$ ipython --no-banner

In [1]: import numpy as np

In [2]: from numpy import linalg as LA

In [3]: np.set_printoptions(suppress=True, linewidth=160)

In [4]: rng = np.random.default_rng(7845)

In [5]: t = np.sort(rng.uniform(-2, 2, 23))

In [6]: J = np.c_[t, t ** 2, t ** 3] @ np.array([[5, -9, -2, -9, 4], [-2, 4, 4, 4, 0], [-8, 8, -4, 7, 0]])

In [7]: J.round(2)
Out[7]: 
array([[ 44.28, -28.53,  50.63, -20.78,  -7.92],
       [ 40.77, -25.54,  47.8 , -18.3 ,  -7.74],
       [ 25.  , -12.42,  34.59,  -7.51,  -6.8 ],
       [ 15.54,  -4.91,  26.01,  -1.45,  -6.05],
       [  8.75,   0.14,  19.27,   2.52,  -5.33],
       [  7.15,   1.26,  17.55,   3.37,  -5.13],
       [  2.3 ,   4.33,  11.81,   5.58,  -4.31],
       [ -1.96,   5.2 ,   3.71,   5.44,  -2.47],
       [ -2.01,   5.03,   3.33,   5.23,  -2.34],
       [ -1.22,   2.31,   0.78,   2.32,  -0.97],
       [ -0.7 ,   1.29,   0.36,   1.29,  -0.55],
       [ -0.05,   0.08,   0.02,   0.08,  -0.04],
       [  0.29,  -0.52,  -0.11,  -0.52,   0.24],
       [  1.17,  -2.45,  -0.42,  -2.52,   1.61],
       [  0.02,  -1.81,  -0.75,  -2.11,   2.69],
       [ -1.54,  -0.39,  -1.13,  -0.93,   3.25],
       [ -1.57,  -0.36,  -1.13,  -0.9 ,   3.26],
       [ -1.57,  -0.36,  -1.13,  -0.9 ,   3.26],
       [ -2.3 ,   0.34,  -1.31,  -0.3 ,   3.45],
       [ -5.97,   3.98,  -2.26,   2.85,   4.16],
       [-11.75,   9.85,  -3.85,   7.99,   4.92],
       [-17.45,  15.72,  -5.51,  13.15,   5.48],
       [-42.78,  42.01, -13.52,  36.34,   7.13]])

In [8]: left, sv, VT = LA.svd(J)

In [9]: evecs = VT[:(sv > 1e-8).sum()]

In [10]: x = J[17] + 5 * J[6] + rng.integers(2) * np.eye(5)[4]

In [11]: x.round(2)
Out[11]: array([  9.94,  21.3 ,  57.9 ,  27.01, -18.3 ])

In [12]: np.round(evecs.T @ evecs, 2)
Out[12]: 
array([[ 0.44, -0.28,  0.2 , -0.2 , -0.29],
       [-0.28,  0.41,  0.06,  0.39, -0.07],
       [ 0.2 ,  0.06,  0.92,  0.12,  0.11],
       [-0.2 ,  0.39,  0.12,  0.39, -0.18],
       [-0.29, -0.07,  0.11, -0.18,  0.84]])

In [13]: np.round(np.diag(evecs.T @ evecs), 2)
Out[13]: array([0.44, 0.41, 0.92, 0.39, 0.84])

In [14]: np.allclose(evecs.T @ evecs @ x, x)
Out[14]: True

In [15]: cov = np.cov(J, rowvar=False)

In [16]: cov.shape
Out[16]: (5, 5)

In [17]: np.round(LA.eigvalsh(cov)[::-1], 2) + 0
Out[17]: array([830.99,  70.58,   4.73,   0.  ,   0.  ])

In [18]: np.round(np.polyfit(J[:, 2], J[:, 3], 1), 2)
Out[18]: array([-0.45,  4.92])

In [19]: sv = 5 * 0.5 ** np.arange(4)

In [20]: feats = rng.normal(size=(29, 4)) * rng.permutation(sv)

In [21]: feats.round(2) + 0
Out[21]: 
array([[-2.04,  0.44,  1.78, -0.09],
       [ 7.57, -0.76, -4.37, -0.38],
       [ 3.1 , -0.01, -0.12, -0.77],
       [-4.69, -1.12, -5.94, -1.89],
       [-4.28,  0.9 , -1.4 ,  1.9 ],
       [ 4.56, -0.01, -1.1 , -0.85],
       [-4.8 , -0.37, -7.47, -1.49],
       [ 5.47, -0.1 ,  0.77, -1.28],
       [-6.1 ,  0.4 ,  1.17,  0.24],
       [ 2.51, -0.13, -0.53,  1.11],
       [ 4.56,  1.17,  1.4 ,  0.19],
       [ 9.59,  1.12, -2.66, -0.35],
       [ 3.11, -0.52, -3.88,  0.17],
       [-3.33,  0.  ,  0.54, -1.09],
       [ 2.74, -1.12, -0.33, -1.66],
       [-4.07, -0.16,  0.76, -0.33],
       [ 1.66,  0.2 ,  5.18,  0.86],
       [-0.38, -0.88,  2.66, -0.71],
       [-0.09,  0.63, -1.57,  2.04],
       [ 6.62, -0.55, -3.69,  2.02],
       [ 8.7 ,  0.22,  0.7 ,  2.12],
       [-1.99, -0.48, -3.68,  1.43],
       [-5.87,  0.03,  0.83,  0.64],
       [ 5.59,  0.46, -2.14, -0.89],
       [ 1.52,  0.39,  4.28,  1.74],
       [-4.18,  0.37,  0.15, -0.33],
       [-1.28,  0.8 ,  1.2 , -2.34],
       [ 1.88,  0.7 ,  5.37, -2.19],
       [ 8.14, -0.23, -1.25,  1.75]])

In [22]: basis = feats[[11, 7]].astype(float)

In [23]: for _ in range(6):
    ...:     lab = LA.norm(feats[:, None] - basis, axis=-1).argmin(axis=1)
    ...:     basis = np.array([feats[lab == j].mean(axis=0) for j in range(2)])
    ...: 

In [24]: lab
Out[24]: array([1, 0, 0, 1, 1, 0, 1, 0, 1, 0, 0, 0, 0, 1, 0, 1, 1, 1, 1, 0, 0, 1, 1, 0, 1, 1, 1, 1, 0])

In [25]: np.round(basis[1] - basis[0], 2)
Out[25]: array([-7.94,  0.15,  1.56, -0.19])

In [26]: np.abs(basis[1] - basis[0]).argmax()
Out[26]: np.int64(0)

In [27]: np.bincount(lab)
Out[27]: array([13, 16])
